$ ipython --no-banner

In [1]: import numpy as np

In [2]: from numpy import linalg as LA

In [3]: np.set_printoptions(precision=2, suppress=True, linewidth=160, sign=" ")

In [4]: rnd = lambda a: np.round(a, 2) + 0

In [5]: F = np.loadtxt("test19.csv", delimiter=",")

In [6]: F
Out[6]: 
array([[ 0., -4.,  0.,  3., -2.,  1., -2., -1.,  3.,  4.,  3.,  0.],
       [ 0.,  0., -3.,  0., -2., -1., -3., -5.,  4., -1., -1.,  5.],
       [ 0.,  0.,  0.,  5.,  0., -4.,  1.,  2.,  4.,  0.,  4., -1.],
       [ 0.,  0.,  0.,  0.,  0., -4.,  4., -5., -2., -5.,  3.,  1.],
       [ 0.,  0.,  0.,  0.,  0.,  4., -4.,  2., -3.,  2.,  4.,  1.],
       [ 0.,  0.,  0.,  0.,  0.,  0.,  0.,  5.,  1.,  2.,  5.,  0.],
       [ 0.,  0.,  0.,  0.,  0.,  0.,  0.,  1.,  4., -3.,  0.,  1.],
       [ 0.,  0.,  0.,  0.,  0.,  0.,  0.,  0.,  3., -1.,  4.,  2.],
       [ 0.,  0.,  0.,  0.,  0.,  0.,  0.,  0.,  0., -5., -2., -3.],
       [ 0.,  0.,  0.,  0.,  0.,  0.,  0.,  0.,  0.,  0.,  0., -1.],
       [ 0.,  0.,  0.,  0.,  0.,  0.,  0.,  0.,  0.,  0.,  0.,  0.],
       [ 0.,  0.,  0.,  0.,  0.,  0.,  0.,  0.,  0.,  0.,  0.,  0.]])

In [7]: theta = np.radians(120)

In [8]: R = np.eye(12)

In [9]: R[11, 11] = R[5, 5] = np.cos(theta)

In [10]: R[11, 5], R[5, 11] = -np.sin(theta), np.sin(theta)

In [11]: rnd(R)
Out[11]: 
array([[ 1.  ,  0.  ,  0.  ,  0.  ,  0.  ,  0.  ,  0.  ,  0.  ,  0.  ,  0.  ,  0.  ,  0.  ],
       [ 0.  ,  1.  ,  0.  ,  0.  ,  0.  ,  0.  ,  0.  ,  0.  ,  0.  ,  0.  ,  0.  ,  0.  ],
       [ 0.  ,  0.  ,  1.  ,  0.  ,  0.  ,  0.  ,  0.  ,  0.  ,  0.  ,  0.  ,  0.  ,  0.  ],
       [ 0.  ,  0.  ,  0.  ,  1.  ,  0.  ,  0.  ,  0.  ,  0.  ,  0.  ,  0.  ,  0.  ,  0.  ],
       [ 0.  ,  0.  ,  0.  ,  0.  ,  1.  ,  0.  ,  0.  ,  0.  ,  0.  ,  0.  ,  0.  ,  0.  ],
       [ 0.  ,  0.  ,  0.  ,  0.  ,  0.  , -0.5 ,  0.  ,  0.  ,  0.  ,  0.  ,  0.  ,  0.87],
       [ 0.  ,  0.  ,  0.  ,  0.  ,  0.  ,  0.  ,  1.  ,  0.  ,  0.  ,  0.  ,  0.  ,  0.  ],
       [ 0.  ,  0.  ,  0.  ,  0.  ,  0.  ,  0.  ,  0.  ,  1.  ,  0.  ,  0.  ,  0.  ,  0.  ],
       [ 0.  ,  0.  ,  0.  ,  0.  ,  0.  ,  0.  ,  0.  ,  0.  ,  1.  ,  0.  ,  0.  ,  0.  ],
       [ 0.  ,  0.  ,  0.  ,  0.  ,  0.  ,  0.  ,  0.  ,  0.  ,  0.  ,  1.  ,  0.  ,  0.  ],
       [ 0.  ,  0.  ,  0.  ,  0.  ,  0.  ,  0.  ,  0.  ,  0.  ,  0.  ,  0.  ,  1.  ,  0.  ],
       [ 0.  ,  0.  ,  0.  ,  0.  ,  0.  , -0.87,  0.  ,  0.  ,  0.  ,  0.  ,  0.  , -0.5 ]])

In [12]: Y = F @ R.T

In [13]: rnd(Y)
Out[13]: 
array([[ 0.  , -4.  ,  0.  ,  3.  , -2.  , -0.5 , -2.  , -1.  ,  3.  ,  4.  ,  3.  , -0.87],
       [ 0.  ,  0.  , -3.  ,  0.  , -2.  ,  4.83, -3.  , -5.  ,  4.  , -1.  , -1.  , -1.63],
       [ 0.  ,  0.  ,  0.  ,  5.  ,  0.  ,  1.13,  1.  ,  2.  ,  4.  ,  0.  ,  4.  ,  3.96],
       [ 0.  ,  0.  ,  0.  ,  0.  ,  0.  ,  2.87,  4.  , -5.  , -2.  , -5.  ,  3.  ,  2.96],
       [ 0.  ,  0.  ,  0.  ,  0.  ,  0.  , -1.13, -4.  ,  2.  , -3.  ,  2.  ,  4.  , -3.96],
       [ 0.  ,  0.  ,  0.  ,  0.  ,  0.  ,  0.  ,  0.  ,  5.  ,  1.  ,  2.  ,  5.  ,  0.  ],
       [ 0.  ,  0.  ,  0.  ,  0.  ,  0.  ,  0.87,  0.  ,  1.  ,  4.  , -3.  ,  0.  , -0.5 ],
       [ 0.  ,  0.  ,  0.  ,  0.  ,  0.  ,  1.73,  0.  ,  0.  ,  3.  , -1.  ,  4.  , -1.  ],
       [ 0.  ,  0.  ,  0.  ,  0.  ,  0.  , -2.6 ,  0.  ,  0.  ,  0.  , -5.  , -2.  ,  1.5 ],
       [ 0.  ,  0.  ,  0.  ,  0.  ,  0.  , -0.87,  0.  ,  0.  ,  0.  ,  0.  ,  0.  ,  0.5 ],
       [ 0.  ,  0.  ,  0.  ,  0.  ,  0.  ,  0.  ,  0.  ,  0.  ,  0.  ,  0.  ,  0.  ,  0.  ],
       [ 0.  ,  0.  ,  0.  ,  0.  ,  0.  ,  0.  ,  0.  ,  0.  ,  0.  ,  0.  ,  0.  ,  0.  ]])

In [14]: left, sigma, vt = LA.svd(F)

In [15]: vecs = vt[:(sigma > 1e-8).sum()]

In [16]: rng = np.random.default_rng(30369)

In [17]: x = F[6] + -1 * F[10] + rng.integers(2) * np.eye(12)[9]

In [18]: x
Out[18]: array([ 0.,  0.,  0.,  0.,  0.,  0.,  0.,  1.,  4., -2.,  0.,  1.])

In [19]: rnd(np.diag(vecs.T @ vecs))
Out[19]: array([ 0.  ,  0.8 ,  0.46,  0.91,  0.35,  0.74,  0.74,  1.  ,  1.  ,  1.  ,  1.  ,  1.  ])

In [20]: np.allclose(vecs.T @ vecs @ x, x)
Out[20]: True

In [21]: rnd(LA.norm(x - vecs.T @ vecs @ x))
Out[21]: np.float64(0.0)

In [22]: feats = np.loadtxt("a.csv", delimiter=",")

In [23]: feats
Out[23]: 
array([[ 1.,  1.,  1.,  1.,  1.,  1.,  1.,  1.],
       [ 1., -1., -1.,  1., -1.,  1.,  1., -1.],
       [ 1., -1.,  1., -1., -1.,  1., -1.,  1.],
       [ 1., -1.,  1., -1.,  1., -1.,  1., -1.],
       [ 1.,  1., -1., -1., -1., -1.,  1.,  1.],
       [ 1.,  1.,  1.,  1., -1., -1., -1., -1.],
       [ 1., -1., -1.,  1.,  1., -1., -1.,  1.]])

In [24]: Y = feats + rng.integers(-2, 3, (7, 1)) @ rng.integers(-2, 3, (1, 8))

In [25]: Y
Out[25]: 
array([[ 1.,  2., -1.,  1.,  0.,  2., -1., -1.],
       [ 1., -2.,  1.,  1.,  0.,  0.,  3.,  1.],
       [ 1., -1.,  1., -1., -1.,  1., -1.,  1.],
       [ 1., -2.,  3., -1.,  2., -2.,  3.,  1.],
       [ 1.,  3., -5., -1., -3.,  1., -3., -3.],
       [ 1.,  1.,  1.,  1., -1., -1., -1., -1.],
       [ 1.,  1., -5.,  1., -1.,  1., -5., -3.]])

In [26]: LA.matrix_rank(Y - feats, tol=1e-8)
Out[26]: np.int64(1)

In [27]: print(np.abs(Y - feats).sum(axis=1))
[  9.   9.   0.   9.  18.   0.  18.]

In [28]: Y - feats
Out[28]: 
array([[ 0.,  1., -2.,  0., -1.,  1., -2., -2.],
       [ 0., -1.,  2.,  0.,  1., -1.,  2.,  2.],
       [ 0.,  0.,  0.,  0.,  0.,  0.,  0.,  0.],
       [ 0., -1.,  2.,  0.,  1., -1.,  2.,  2.],
       [ 0.,  2., -4.,  0., -2.,  2., -4., -4.],
       [ 0.,  0.,  0.,  0.,  0.,  0.,  0.,  0.],
       [ 0.,  2., -4.,  0., -2.,  2., -4., -4.]])

In [29]: A = np.loadtxt("run1.csv", delimiter=",")

In [30]: rnd(A)
Out[30]: 
array([[ 0.12, -0.45,  0.33,  0.86,  0.26,  0.96, -0.34,  1.03,  0.97,  0.5 ,  0.24],
       [-0.45, -0.13,  0.33,  0.6 ,  1.26, -1.49, -0.11, -0.87,  1.45, -0.86, -0.62],
       [ 0.33,  0.33, -0.36,  0.31,  0.56, -1.27,  0.32,  0.16,  0.08, -0.42,  0.51],
       [ 0.86,  0.6 ,  0.31, -1.13,  0.95, -0.51,  0.88, -0.36, -0.24, -0.31, -1.81],
       [ 0.26,  1.26,  0.56,  0.95,  0.88, -1.59,  0.1 ,  1.05,  1.95,  0.84,  0.98],
       [ 0.96, -1.49, -1.27, -0.51, -1.59,  0.8 ,  0.04,  0.58, -0.3 ,  0.4 ,  0.41],
       [-0.34, -0.11,  0.32,  0.88,  0.1 ,  0.04,  1.02,  0.39, -0.22,  0.16,  0.84],
       [ 1.03, -0.87,  0.16, -0.36,  1.05,  0.58,  0.39,  4.13,  0.37, -0.07, -0.29],
       [ 0.97,  1.45,  0.08, -0.24,  1.95, -0.3 , -0.22,  0.37, -0.82, -1.15, -1.39],
       [ 0.5 , -0.86, -0.42, -0.31,  0.84,  0.4 ,  0.16, -0.07, -1.15, -0.62,  0.01],
       [ 0.24, -0.62,  0.51, -1.81,  0.98,  0.41,  0.84, -0.29, -1.39,  0.01, -0.88]])

In [31]: # symmetric, so the eigenvalues are real

In [32]: rank = LA.matrix_rank(A)

In [33]: rank
Out[33]: np.int64(9)

In [34]: ns = LA.svd(A)[2][rank:].T

In [35]: LA.matrix_rank(A.T @ A), LA.matrix_rank(A @ A.T)
Out[35]: (np.int64(9), np.int64(9))

In [36]: [int(LA.matrix_rank(A[:i])) for i in range(1, len(A) + 1)]
Out[36]: [1, 2, 3, 4, 5, 6, 7, 8, 9, 9, 9]

In [37]: rnd(A @ ns)
Out[37]: 
array([[ 0.,  0.],
       [ 0.,  0.],
       [ 0.,  0.],
       [ 0.,  0.],
       [ 0.,  0.],
       [ 0.,  0.],
       [ 0.,  0.],
       [ 0.,  0.],
       [ 0.,  0.],
       [ 0.,  0.],
       [ 0.,  0.]])

In [38]: print([int(LA.matrix_rank(np.delete(A, i, axis=0))) for i in range(11)])
[9, 9, 9, 9, 9, 9, 9, 9, 9, 9, 9]

In [39]: r0 = np.array([2, 0])

In [40]: rnd(np.polyval(r0, A[8]))
Out[40]: array([ 1.93,  2.9 ,  0.15, -0.48,  3.91, -0.59, -0.44,  0.73, -1.63, -2.31, -2.79])

In [41]: evals, vecs = LA.eigh(A)

In [42]: x = np.array([2, -2, 0, 1, 1, 1, 0, 0, 0, 1, -2])

In [43]: rnd(x @ A @ x)
Out[43]: np.float64(6.48)

In [44]: rnd(np.trace(LA.pinv(A) @ A))
Out[44]: np.float64(9.0)

In [45]: rnd(A @ LA.pinv(A) @ A)
Out[45]: 
array([[ 0.12, -0.45,  0.33,  0.86,  0.26,  0.96, -0.34,  1.03,  0.97,  0.5 ,  0.24],
       [-0.45, -0.13,  0.33,  0.6 ,  1.26, -1.49, -0.11, -0.87,  1.45, -0.86, -0.62],
       [ 0.33,  0.33, -0.36,  0.31,  0.56, -1.27,  0.32,  0.16,  0.08, -0.42,  0.51],
       [ 0.86,  0.6 ,  0.31, -1.13,  0.95, -0.51,  0.88, -0.36, -0.24, -0.31, -1.81],
       [ 0.26,  1.26,  0.56,  0.95,  0.88, -1.59,  0.1 ,  1.05,  1.95,  0.84,  0.98],
       [ 0.96, -1.49, -1.27, -0.51, -1.59,  0.8 ,  0.04,  0.58, -0.3 ,  0.4 ,  0.41],
       [-0.34, -0.11,  0.32,  0.88,  0.1 ,  0.04,  1.02,  0.39, -0.22,  0.16,  0.84],
       [ 1.03, -0.87,  0.16, -0.36,  1.05,  0.58,  0.39,  4.13,  0.37, -0.07, -0.29],
       [ 0.97,  1.45,  0.08, -0.24,  1.95, -0.3 , -0.22,  0.37, -0.82, -1.15, -1.39],
       [ 0.5 , -0.86, -0.42, -0.31,  0.84,  0.4 ,  0.16, -0.07, -1.15, -0.62,  0.01],
       [ 0.24, -0.62,  0.51, -1.81,  0.98,  0.41,  0.84, -0.29, -1.39,  0.01, -0.88]])

In [46]: print(np.abs(np.diag(LA.qr(A)[1])) > 1e-9)
[ True  True  True  True  True  True  True  True  True False False]

In [47]: print(LA.lstsq(A[:-1].T, A[-1])[2])
9

In [48]: rnd(A[4] @ A[8])
Out[48]: np.float64(0.5)

In [49]: rnd(LA.norm(A[4], 1)), rnd(LA.norm(A[4], np.inf))
Out[49]: (np.float64(10.43), np.float64(1.95))

In [50]: rnd(LA.norm(A, 2))
Out[50]: np.float64(5.0)

In [51]: rnd(LA.norm(A) ** 2 / LA.norm(A, 2) ** 2)
Out[51]: np.float64(3.72)

In [52]: rnd(LA.norm(A, axis=1))
Out[52]: array([ 2.12,  2.92,  1.71,  2.82,  3.57,  2.98,  1.73,  4.56,  3.34,  1.97,  2.94])

In [53]: r0 = np.array([3, -2, -2, 3]) + 0.5

In [54]: mat = np.eye(4) - 2 * np.outer(r0, r0) / (r0 @ r0)

In [55]: rnd(mat)
Out[55]: 
array([[ 0.16,  0.36,  0.36, -0.84],
       [ 0.36,  0.84, -0.16,  0.36],
       [ 0.36, -0.16,  0.84,  0.36],
       [-0.84,  0.36,  0.36,  0.16]])

In [56]: x = np.array([1, 5, -1, 2])

In [57]: print(rnd(LA.det(mat)))
-1.0

In [58]: rnd(np.abs(LA.eigvals(mat)))
Out[58]: array([ 1.,  1.,  1.,  1.])

In [59]: rnd(mat.T @ (mat @ x))
Out[59]: array([ 1.,  5., -1.,  2.])

In [60]: rnd(LA.inv(mat))
Out[60]: 
array([[ 0.16,  0.36,  0.36, -0.84],
       [ 0.36,  0.84, -0.16,  0.36],
       [ 0.36, -0.16,  0.84,  0.36],
       [-0.84,  0.36,  0.36,  0.16]])

In [61]: print(rnd(np.poly(mat)))
[ 1. -2.  0.  2. -1.]

In [62]: rnd(LA.eigvals(mat))
Out[62]: array([ 1., -1.,  1.,  1.])

In [63]: np.einsum("ii->", mat)
Out[63]: np.float64(2.0)

In [64]: rnd(LA.det(mat.T))
Out[64]: np.float64(-1.0)

In [65]: arr = np.loadtxt("sample17.csv", delimiter=",")

In [66]: rnd(arr)
Out[66]: 
array([[ 0.15,  0.08, -0.69, -0.38, -0.54,  0.23],
       [ 0.08,  0.99,  0.06,  0.03,  0.05, -0.02],
       [-0.69,  0.06,  0.43, -0.31, -0.44,  0.19],
       [-0.38,  0.03, -0.31,  0.83, -0.24,  0.1 ],
       [-0.54,  0.05, -0.44, -0.24,  0.66,  0.15],
       [ 0.23, -0.02,  0.19,  0.1 ,  0.15,  0.94]])

In [67]: lab = rng.permutation(6)

In [68]: Y = arr[:, lab] * rng.choice([-1, 1], 6)

In [69]: rnd(Y)
Out[69]: 
array([[ 0.54, -0.08,  0.23, -0.38,  0.15,  0.69],
       [-0.05, -0.99, -0.02,  0.03,  0.08, -0.06],
       [ 0.44, -0.06,  0.19, -0.31, -0.69, -0.43],
       [ 0.24, -0.03,  0.1 ,  0.83, -0.38,  0.31],
       [-0.66, -0.05,  0.15, -0.24, -0.54,  0.44],
       [-0.15,  0.02,  0.94,  0.1 ,  0.23, -0.19]])

In [70]: left, _, vt = LA.svd(arr.T @ Y)

In [71]: lab
Out[71]: array([ 4,  1,  5,  3,  0,  2])

In [72]: print(rnd(LA.lstsq(arr, Y)[0]))
[[ 0.  0.  0.  0.  1.  0.]
 [ 0. -1.  0.  0.  0.  0.]
 [ 0.  0.  0.  0.  0. -1.]
 [ 0.  0.  0.  1.  0.  0.]
 [-1.  0.  0.  0.  0.  0.]
 [ 0.  0.  1.  0.  0.  0.]]
